% ipython --no-banner

In [1]: import numpy as np

In [2]: from numpy import linalg as LA

In [3]: np.set_printoptions(precision=2, suppress=True, linewidth=200)

In [4]: Q, _ = LA.qr(np.array([[-0.4], [-0.5], [-0.8]]))

In [5]: arr = Q @ Q.T

In [6]: arr
Out[6]: 
array([[0.15, 0.19, 0.3 ],
       [0.19, 0.24, 0.38],
       [0.3 , 0.38, 0.61]])

In [7]: LA.cond(arr) > 100
Out[7]: np.True_

In [8]: round(LA.det(2 * arr), 2), round(float(LA.det(arr)), 2)
Out[8]: (np.float64(0.0), 0.0)

In [9]: np.round(LA.eigvals(arr).sum().real, 2)
Out[9]: np.float64(1.0)

In [10]: round(float(LA.det(arr[::-1])), 2)
Out[10]: -0.0

In [11]: mat = np.loadtxt("out6.csv", delimiter=",")

In [12]: mat
Out[12]: 
array([[ 1.,  0.,  2.],
       [ 1.,  0.,  7.],
       [ 5.,  2.,  7.],
       [ 6.,  2.,  9.],
       [11.,  2., 12.],
       [12.,  7., 13.],
       [15., 12., 14.],
       [18., 16., 15.],
       [20., 19., 17.],
       [22., 19., 18.],
       [26., 22., 20.],
       [29., 27., 21.],
       [33., 28., 23.],
       [38., 28., 25.],
       [43., 32., 25.],
       [44., 32., 30.],
       [45., 37., 35.],
       [45., 39., 39.],
       [45., 41., 44.],
       [45., 45., 47.],
       [49., 46., 51.],
       [50., 51., 55.],
       [53., 56., 55.],
       [57., 56., 57.],
       [58., 58., 58.],
       [58., 62., 63.],
       [60., 66., 67.],
       [64., 66., 68.],
       [64., 69., 71.],
       [69., 72., 72.],
       [69., 77., 74.],
       [74., 79., 76.]])

In [13]: Z = mat[[1, 22]].astype(float)

In [14]: for _ in range(4):
    ...:     labels = LA.norm(mat[:, None] - Z, axis=-1).argmin(axis=1)
    ...:     Z = np.array([mat[labels == j].mean(axis=0) for j in range(2)])
    ...: 

In [15]: labels
Out[15]: array([0, 0, 0, 0, 0, 0, 0, 0, 0, 0, 0, 0, 0, 0, 0, 0, 1, 1, 1, 1, 1, 1, 1, 1, 1, 1, 1, 1, 1, 1, 1, 1])

In [16]: Z[1] - Z[0]
Out[16]: array([36.31, 42.  , 42.12])

In [17]: np.abs(LA.svd(mat)[2][-1])
Out[17]: array([0.23, 0.79, 0.57])

In [18]: np.round(LA.norm(mat, 2) / LA.norm(mat), 2)
Out[18]: np.float64(1.0)

In [19]: LA.cond(mat) > 100
Out[19]: np.False_

In [20]: round(np.log10(LA.cond(mat)))
Out[20]: 1

In [21]: np.argsort(-LA.norm(mat, axis=0).round(6), kind="stable")[:3]
Out[21]: array([0, 2, 1])

In [22]: [round(float(x), 2) for x in LA.svd(mat, compute_uv=False)[:3]]
Out[22]: [429.73, 26.3, 14.39]

In [23]: labels = mat[:, 2] > np.median(mat[:, 2])

In [24]: f = mat[labels].mean(axis=0) - mat[~labels].mean(axis=0)

In [25]: (((mat - mat.mean(axis=0)) @ f > 0) == labels).mean()
Out[25]: np.float64(1.0)

In [26]: labels.astype(int)
Out[26]: array([0, 0, 0, 0, 0, 0, 0, 0, 0, 0, 0, 0, 0, 0, 0, 0, 1, 1, 1, 1, 1, 1, 1, 1, 1, 1, 1, 1, 1, 1, 1, 1])

In [27]: np.argsort(-np.abs(f).round(6), kind="stable")
Out[27]: array([2, 1, 0])

In [28]: d = LA.norm(mat[:, None] - mat[None], axis=-1)

In [29]: np.unravel_index(d.round(6).argmax(), d.shape)
Out[29]: (np.int64(0), np.int64(31))

In [30]: LA.matrix_rank(d ** 2)
Out[30]: np.int64(5)

In [31]: d.mean(axis=1).argmax()
Out[31]: np.int64(31)

In [32]: d[:5, :5]
Out[32]: 
array([[ 0.  ,  5.  ,  6.71,  8.83, 14.28],
       [ 5.  ,  0.  ,  4.47,  5.74, 11.36],
       [ 6.71,  4.47,  0.  ,  2.24,  7.81],
       [ 8.83,  5.74,  2.24,  0.  ,  5.83],
       [14.28, 11.36,  7.81,  5.83,  0.  ]])
